>>> import numpy as np
>>> import numpy.linalg as la
>>> np.set_printoptions(suppress=True, linewidth=140)
>>> m1 = np.array([[-8, 3, 7],
...     [-10, 9, 0],
...     [-8, 5, -4],
...     [-5, 3, 2],
...     [-6, -3, 10],
...     [-12, 5, 5],
...     [-11, 13, -2],
...     [-2, 13, -11],
...     [-4, 20, -13],
...     [-6, 19, -6],
...     [-3, 20, -6]])
>>> print(m1)
[[ -8   3   7]
 [-10   9   0]
 [ -8   5  -4]
 [ -5   3   2]
 [ -6  -3  10]
 [-12   5   5]
 [-11  13  -2]
 [ -2  13 -11]
 [ -4  20 -13]
 [ -6  19  -6]
 [ -3  20  -6]]
>>> d = la.norm(m1[:, None] - m1[None], axis=-1)
>>> print(np.unravel_index(d.round(6).argmax(), d.shape))
(np.int64(4), np.int64(8))
>>> print(np.round(la.norm(m1, axis=1), 4))
[11.0454 13.4536 10.247   6.1644 12.0416 13.9284 17.1464 17.1464 24.1868 20.8087 21.095 ]
>>> print(d.mean(axis=1).argmax())
4
>>> print(d[:5, :5].round(4))
[[ 0.      9.434  11.1803  5.831   7.    ]
 [ 9.434   0.      6.      8.0623 16.1245]
 [11.1803  6.      0.      7.     16.2481]
 [ 5.831   8.0623  7.      0.     10.0499]
 [ 7.     16.1245 16.2481 10.0499  0.    ]]
>>> print((d + 1e9 * np.eye(11)).round(6).argmin(axis=1))
[ 5  6  1  0  0  0  1  8 10 10  9]
>>> idx = m1[:, 1] > np.median(m1[:, 1])
>>> f = m1[idx].mean(axis=0) - m1[~idx].mean(axis=0)
>>> print(idx.astype(int))
[0 0 0 0 0 0 1 1 1 1 1]
>>> print(((m1 - m1.mean(axis=0)) @ f > 0).astype(int))
[0 0 0 0 0 0 1 1 1 1 1]
>>> print((((m1 - m1.mean(axis=0)) @ f > 0) == idx).mean())
1.0
>>> F = np.load("arr.npy")
>>> print(F)
[[4. 1. 0.]
 [0. 4. 1.]
 [0. 0. 4.]]
>>> hat = np.triu(np.array([[5, 5, -3], [-1, -4, 2], [4, -5, 4]]), 1) + np.eye(3)
>>> other = hat @ F @ la.inv(hat)
>>> print(other)
[[4. 1. 3.]
 [0. 4. 1.]
 [0. 0. 4.]]
>>> print(hat @ F - F @ hat)
[[0. 0. 3.]
 [0. 0. 0.]
 [0. 0. 0.]]
>>> print(np.poly(other))
[  1. -12.  48. -64.]
>>> print(np.count_nonzero(F))
5
>>> print(np.diff(F, axis=0))
[[-4.  3.  1.]
 [ 0. -4.  3.]]
>>> print(F.shape)
(3, 3)
>>> Q = F.astype(float).copy()
>>> for j in range(3):
...     Q[:, j] -= Q[:, :j] @ (Q[:, :j].T @ Q[:, j])
...     Q[:, j] /= la.norm(Q[:, j])
... 
>>> print(Q.T @ Q)
[[1. 0. 0.]
 [0. 1. 0.]
 [0. 0. 1.]]
>>> print(Q.T @ F)
[[4. 1. 0.]
 [0. 4. 1.]
 [0. 0. 4.]]
>>> t = np.radians(180)
>>> r_ = np.eye(3)
>>> r_[2, 2] = r_[1, 1] = np.cos(t)
>>> r_[2, 1], r_[1, 2] = -np.sin(t), np.sin(t)
>>> print(r_.round(4) + 0)
[[ 1.  0.  0.]
 [ 0. -1.  0.]
 [ 0.  0. -1.]]
>>> other = F @ r_.T
>>> print(np.abs(other - F).max(axis=0))
[0. 8. 8.]
>>> print(other.round(4) + 0)
[[ 4. -1.  0.]
 [ 0. -4. -1.]
 [ 0.  0. -4.]]
>>> print(np.allclose(la.norm(F, axis=1), la.norm(other, axis=1)))
True
>>> print(np.round(la.det(r_), 4), np.trace(r_))
1.0 -1.0
>>> print(np.allclose(F @ F.T, other @ other.T))
True
>>> print(la.norm(F, axis=1).argmax())
0
>>> print(np.round(la.norm(F[0] - F[2]), 4))
5.7446
>>> print(np.round(la.norm(F, 1), 4), round(float(la.norm(F, np.inf)), 4))
5.0 5.0
>>> print(np.round(la.norm(F, axis=0), 4))
[4.     4.1231 4.1231]
>>> print(np.round(la.norm(F, "nuc"), 4))
12.125
>>> data = np.loadtxt("x.csv", delimiter=",")
>>> print(data)
[[0.6667 0.     0.     0.3333]
 [0.     0.5    0.     0.5   ]
 [0.     0.5    0.5    0.    ]
 [0.     0.     0.     1.    ]]
>>> def softmax(z):
...     e = np.exp(z - z.max(axis=-1, keepdims=True))
...     return e / e.sum(axis=-1, keepdims=True)
... 
>>> print(np.round(softmax(data[2] + 3), 4))
[0.1888 0.3112 0.3112 0.1888]
>>> print(np.round(softmax(data).sum(axis=1), 4))
[1. 1. 1. 1.]
>>> print(np.round(softmax(data[2]), 4))
[0.1888 0.3112 0.3112 0.1888]
>>> S = data @ data.T / np.sqrt(4)
>>> print(np.round(softmax(S)[2] @ data, 4))
[0.1509 0.2736 0.1453 0.4301]
>>> Q, vecs = la.qr(data[:, :2])[0], la.qr(data[:, 2:])[0]
>>> sigma = la.svd(Q.T @ vecs, compute_uv=False)
>>> print(sigma.round(4))
[0.7785 0.2595]
>>> print((sigma > 0.9).sum())
0
>>> print(round(np.einsum("ij,ji->", data, data), 4))
1.9445
>>> print(round(float(la.det(data.T)), 4))
0.1667
>>> print(np.kron(np.eye(2, dtype=int), data))
[[0.6667 0.     0.     0.3333 0.     0.     0.     0.    ]
 [0.     0.5    0.     0.5    0.     0.     0.     0.    ]
 [0.     0.5    0.5    0.     0.     0.     0.     0.    ]
 [0.     0.     0.     1.     0.     0.     0.     0.    ]
 [0.     0.     0.     0.     0.6667 0.     0.     0.3333]
 [0.     0.     0.     0.     0.     0.5    0.     0.5   ]
 [0.     0.     0.     0.     0.     0.5    0.5    0.    ]
 [0.     0.     0.     0.     0.     0.     0.     1.    ]]
>>> print(np.round(np.poly(data), 4))
[ 1.     -2.6667  2.5834 -1.0834  0.1667]
>>> print(np.einsum("ii->", data))
2.6667
>>> print(np.round(la.eigvals(data).sum().real, 4))
2.6667
>>> cent = m1[[10, 8]].astype(float)
>>> for _ in range(5):
...     idx = la.norm(m1[:, None] - cent, axis=-1).argmin(axis=1)
...     cent = np.array([m1[idx == j].mean(axis=0) for j in range(2)])
... 
>>> print(idx)
[0 0 0 0 0 0 0 1 1 1 1]
>>> print(np.bincount(idx))
[7 4]
>>> print(np.round(cent[1] - cent[0], 4))
[  4.8214  13.     -11.5714]
>>> x = np.array([-9, -7, 0, 4])
>>> rhs = data @ x
>>> beta, lr = np.zeros(4), 1 / la.norm(data, 2) ** 2
>>> for i in range(4):
...     beta -= lr * data.T @ (data @ beta - rhs)
...     if i % 1 == 0: print(i, round(la.norm(data @ beta - rhs), 4))
... 
0 5.2126
1 3.8405
2 2.8926
3 2.233
>>> print(round(float(la.cond(data)), 4))
4.3145
>>> arr = np.load("mat.npy")
>>> print(arr)
[[ 2.4697 -0.0349  0.3569 -0.2613 -0.2286]
 [-0.0349  2.8598  0.1475  0.2795 -0.1395]
 [ 0.3569  0.1475  2.3065 -0.1457 -0.2054]
 [-0.2613  0.2795 -0.1457  2.2243  0.0797]
 [-0.2286 -0.1395 -0.2054  0.0797  2.1398]]
>>> rng = np.random.default_rng(54)
>>> idx = rng.permutation(5)
>>> other = arr[:, idx] * rng.choice([-1, 1], 5)
>>> print(other)
[[-0.2286  0.3569  2.4697  0.2613 -0.0349]
 [-0.1395  0.1475 -0.0349 -0.2795  2.8598]
 [-0.2054  2.3065  0.3569  0.1457  0.1475]
 [ 0.0797 -0.1457 -0.2613 -2.2243  0.2795]
 [ 2.1398 -0.2054 -0.2286 -0.0797 -0.1395]]
>>> U, _, Vh = la.svd(arr.T @ other)
>>> print(idx)
[4 2 0 3 1]
>>> print(np.round(la.lstsq(arr, other)[0], 4) + 0)
[[ 0.  0.  1.  0.  0.]
 [ 0.  0.  0.  0.  1.]
 [ 0.  1.  0.  0.  0.]
 [ 0.  0.  0. -1.  0.]
 [ 1.  0.  0.  0.  0.]]
>>> print(np.kron(np.eye(2, dtype=int), other))
[[-0.2286  0.3569  2.4697  0.2613 -0.0349 -0.      0.      0.      0.     -0.    ]
 [-0.1395  0.1475 -0.0349 -0.2795  2.8598 -0.      0.     -0.     -0.      0.    ]
 [-0.2054  2.3065  0.3569  0.1457  0.1475 -0.      0.      0.      0.      0.    ]
 [ 0.0797 -0.1457 -0.2613 -2.2243  0.2795  0.     -0.     -0.     -0.      0.    ]
 [ 2.1398 -0.2054 -0.2286 -0.0797 -0.1395  0.     -0.     -0.     -0.     -0.    ]
 [-0.      0.      0.      0.     -0.     -0.2286  0.3569  2.4697  0.2613 -0.0349]
 [-0.      0.     -0.     -0.      0.     -0.1395  0.1475 -0.0349 -0.2795  2.8598]
 [-0.      0.      0.      0.      0.     -0.2054  2.3065  0.3569  0.1457  0.1475]
 [ 0.     -0.     -0.     -0.      0.      0.0797 -0.1457 -0.2613 -2.2243  0.2795]
 [ 0.     -0.     -0.     -0.     -0.      2.1398 -0.2054 -0.2286 -0.0797 -0.1395]]
>>> print(round(float(la.det(other.T)), 4))
72.0027
>>> print(round(float(la.eigvals(other).sum().real), 4))
-2.088
>>> x = np.ones(5)
>>> for _ in range(6):
...     x = arr @ x
...     x /= la.norm(x)
...     print(round(x @ arr @ x, 4))
... 
2.5361
2.7222
2.854
2.9294
2.9673
2.9852
>>> print(np.round(la.eigvalsh(arr)[-1], 4))
3.0001
>>> print(x.round(4))
[ 0.2767  0.8402  0.3865  0.1896 -0.1792]
>>> E = np.array([[-2.0, 1.0, 1.0, 1.0],
...     [1.0, -2.0, 1.0, 1.0],
...     [1.0, 1.0, -2.0, 1.0],
...     [1.0, 1.0, 1.0, -2.0]])
>>> w, vecs = la.eig(E)
>>> print(np.round(np.sort(la.eigvals(E @ E)), 4))
[1.+0.j 9.-0.j 9.+0.j 9.+0.j]
>>> print(np.round(np.sort(la.eigvals(la.inv(E))), 4))
[-0.3333 -0.3333 -0.3333  1.    ]
>>> f = np.array([0, 2])
>>> print(np.polyval(f, E[3]))
[2. 2. 2. 2.]
>>> w, vecs = la.eigh(E)
>>> print(np.round(w.sum(), 4), np.trace(E))
-8.0 -8.0
>>> print(np.round(vecs.T @ E @ vecs, 4) + 0)
[[-3.  0.  0.  0.]
 [ 0. -3.  0.  0.]
 [ 0.  0. -3.  0.]
 [ 0.  0.  0.  1.]]
>>> print(np.round(vecs @ np.diag(w) @ vecs.T, 4))
[[-2.  1.  1.  1.]
 [ 1. -2.  1.  1.]
 [ 1.  1. -2.  1.]
 [ 1.  1.  1. -2.]]
>>> print(np.round(vecs.T @ vecs, 4) + 0)
[[1. 0. 0. 0.]
 [0. 1. 0. 0.]
 [0. 0. 1. 0.]
 [0. 0. 0. 1.]]
>>> print(w.round(4))
[-3. -3. -3.  1.]
>>> print(np.unique(w.round(6) + 0, return_counts=True)[1])
[3 1]
>>> print(np.round(la.eigvalsh(E + 2 * np.eye(4)), 4))
[-1. -1. -1.  3.]
>>> print(np.allclose(E @ E.T, E.T @ E))
True
>>> x = np.array([-2, 1, 3, -1])
>>> rhs = E @ x
>>> print(rhs)
[ 7. -2. -8.  4.]
>>> print(np.round(la.solve(E, rhs + E[:, 2]), 4))
[-2.  1.  4. -1.]
>>> print(np.round(la.solve(E, 5 * rhs), 4))
[-10.   5.  15.  -5.]
>>> print(np.round(la.solve(E, E[:, 0]), 4))
[ 1. -0.  0.  0.]
>>> W0 = np.load("block2.npy")
>>> print(W0)
[[ 5  8  2]
 [ 5  8  2]
 [ 6 10  2]
 [ 3  4  2]
 [ 3  4  2]
 [ 4  6  2]
 [ 1  0  2]
 [ 1  0  2]
 [ 1  0  2]
 [ 4  6  2]
 [ 3  4  2]
 [ 2  2  2]
 [ 4  6  2]
 [ 1  0  2]
 [ 6 10  2]]
>>> print(la.lstsq(W0[:-1].T, W0[-1])[2])
2
>>> print(np.unique(W0.round(6), axis=0).shape)
(6, 3)
>>> print(round(float(np.trace(la.pinv(W0) @ W0)), 4))
2.0
>>> print(np.allclose(W0[:-1].T @ la.lstsq(W0[:-1].T, W0[-1])[0], W0[-1]))
True
>>> print(np.abs(np.diag(la.qr(W0)[1])) > 1e-9)
[ True  True False]
>>> print(np.round(W0 @ la.pinv(W0) @ W0, 4) + 0)
[[ 5.  8.  2.]
 [ 5.  8.  2.]
 [ 6. 10.  2.]
 [ 3.  4.  2.]
 [ 3.  4.  2.]
 [ 4.  6.  2.]
 [ 1.  0.  2.]
 [ 1.  0.  2.]
 [ 1.  0.  2.]
 [ 4.  6.  2.]
 [ 3.  4.  2.]
 [ 2.  2.  2.]
 [ 4.  6.  2.]
 [ 1.  0.  2.]
 [ 6. 10.  2.]]
>>> rk = la.matrix_rank(W0)
>>> print(rk)
2
>>> null = la.svd(W0)[2][rk:].T
>>> print([int(la.matrix_rank(W0[:, :j + 1])) for j in range(3)])
[1, 2, 2]
>>> print([int(la.matrix_rank(W0[:i])) for i in range(1, len(W0) + 1)])
[1, 1, 2, 2, 2, 2, 2, 2, 2, 2, 2, 2, 2, 2, 2]
>>> print(np.round(null[:, 0] / null[np.abs(null[:, 0]).round(6).argmax(), 0], 4))
[ 1.  -0.5 -0.5]
>>> print(null.shape)
(3, 1)
>>> print(np.allclose(W0 @ null, 0))
True
>>> print(np.round(W0 @ null, 4) + 0)
[[0.]
 [0.]
 [0.]
 [0.]
 [0.]
 [0.]
 [0.]
 [0.]
 [0.]
 [0.]
 [0.]
 [0.]
 [0.]
 [0.]
 [0.]]
>>> sigma = 10 * 0.2 ** np.arange(3)
>>> Q, _ = la.qr(np.array([[1.4, -1.1, 1.7], [0.2, 1.0, -0.5], [0.2, 0.2, 0.7]]))
>>> M = rng.normal(size=(19, 3)) * sigma @ Q
>>> print(M.round(4))
[[  5.4805  -1.2079   0.9092]
 [  2.6975  -4.7813  -2.0491]
 [  3.1615   1.0392   0.6669]
 [ -0.3347   3.0431   1.3052]
 [ 11.8908  -3.3455   1.1962]
 [ 10.7735  -4.1308   0.4984]
 [  3.0253  -2.318    0.4476]
 [-13.5619   1.7874  -1.6174]
 [  5.4353  -2.4589   0.1264]
 [  5.6287   0.4693   0.5465]
 [  7.4765  -1.9589   0.1514]
 [ 11.4124  -0.4968   1.1056]
 [  9.7491  -3.6891   1.1532]
 [ -0.0226  -0.6536  -0.2877]
 [ -4.8549   3.1286   0.2461]
 [-13.8467   4.4756  -0.8658]
 [  2.9291   1.2341   1.0766]
 [  2.8878  -3.1986  -0.5279]
 [  6.3146   0.731    0.6378]]
>>> cent = M[[16, 2]].astype(float)
>>> for _ in range(7):
...     idx = la.norm(M[:, None] - cent, axis=-1).argmin(axis=1)
...     cent = np.array([M[idx == j].mean(axis=0) for j in range(2)])
... 
>>> print(idx)
[1 1 1 1 1 1 1 0 1 1 1 1 1 1 0 0 1 1 1]
>>> print(np.abs(cent[1] - cent[0]).argmax())
0
>>> print(np.bincount(idx))
[ 3 16]
